In [1]: import numpy as np

In [2]: np.set_printoptions(precision=3, suppress=True, linewidth=140)

In [3]: X = np.loadtxt("case19.csv", delimiter=",")

In [4]: print(X)
[[ -1.511  -3.968   1.029  -0.555   1.899  -6.866  -4.668  -4.682  -7.669]
 [  2.152   6.368  -2.084   0.21   -5.021   3.724  -6.703   1.394  10.824]
 [  6.946   5.956   4.07    4.355  -6.7    12.428  -6.18    9.657  15.18 ]
 [ -1.072  -0.515  -3.999   0.737   1.277   1.009   4.873   1.599  -1.448]
 [  2.618  -0.273   2.509  -0.146  -2.566  -1.289  -7.423   0.957   1.306]
 [  1.231  -1.791  -2.235   2.259  -1.666  -3.961  -3.261  -0.998   0.156]
 [  3.293  -0.044   4.979   3.049  -4.063   4.403  -7.351   2.381   4.686]
 [  0.194   4.173   6.138  -2.478  -0.209   4.644  -5.496   0.267   3.041]
 [  2.686   2.189  -3.404   1.927  -2.658  15.89    2.129   6.197  10.818]
 [  1.118   0.688   2.089   0.095  -1.076   3.936   2.778   2.626   4.461]
 [  1.07    1.655   4.064  -1.611   0.628  -1.474  -3.703   0.779  -0.739]
 [  2.617   7.152  -3.334   0.865  -1.002   8.413   4.973   6.096  13.941]
 [ -0.19    0.902  -3.168  -0.887  -1.311  -3.371  -7.086  -1.556  -1.821]
 [  2.153   4.016   6.392  -4.31   -2.087  -2.994  -0.836   3.093   8.999]
 [  4.716  -2.161  -1.069   7.595  -2.178   7.217  -4.241   4.086  -1.761]
 [ -0.656   0.553  -1.295  -0.607   5.077   7.021   1.526   2.362  -1.864]
 [ -2.051   1.551   2.743  -4.539  -2.734  -9.249  -0.245  -4.586   3.729]
 [  3.039   5.962   8.248  -2.33   -3.05    2.48   -7.147   3.47    9.867]
 [ -1.598  -2.161   1.253  -2.033  -0.604  -7.031  -5.526  -4.421  -7.515]
 [  1.066   2.551   2.463  -3.132  -0.471   3.879  -0.288   4.076   6.193]
 [  3.182  -6.109  -0.527   7.174   0.081   1.723  -2.581   0.683  -9.397]
 [ -0.9    -6.033  -8.944   4.133   5.743  -2.82    2.655  -2.692 -14.729]]

In [5]: cen = X - X.mean(axis=0)

In [6]: U, sig, vt = np.linalg.svd(cen, full_matrices=False)

In [7]: print(np.searchsorted(np.cumsum(sig ** 2) / (sig ** 2).sum(), 0.9) + 1)
3

In [8]: print(vt[0] * np.sign(vt[0, np.abs(vt[0]).argmax()]))
[ 0.15   0.31   0.144 -0.013 -0.188  0.463 -0.008  0.305  0.72 ]

In [9]: print(sig)
[47.669 29.397 21.175 13.429 10.091  6.026  3.923  2.863  1.44 ]

In [10]: print(np.round(cen.mean(axis=0), 3) + 0)
[0. 0. 0. 0. 0. 0. 0. 0. 0.]

In [11]: G = np.cov(X, rowvar=False)

In [12]: print(np.argwhere(np.triu(np.abs(np.corrcoef(X.T)) > 0.8, 1)))
[[0 7]
 [1 8]
 [5 7]]

In [13]: print(round(float(np.corrcoef(X[:, 6], X[:, 5])[0, 1]), 3))
0.182

In [14]: print(np.polyfit(X[:, 6], X[:, 5], 1))
[0.277 2.391]
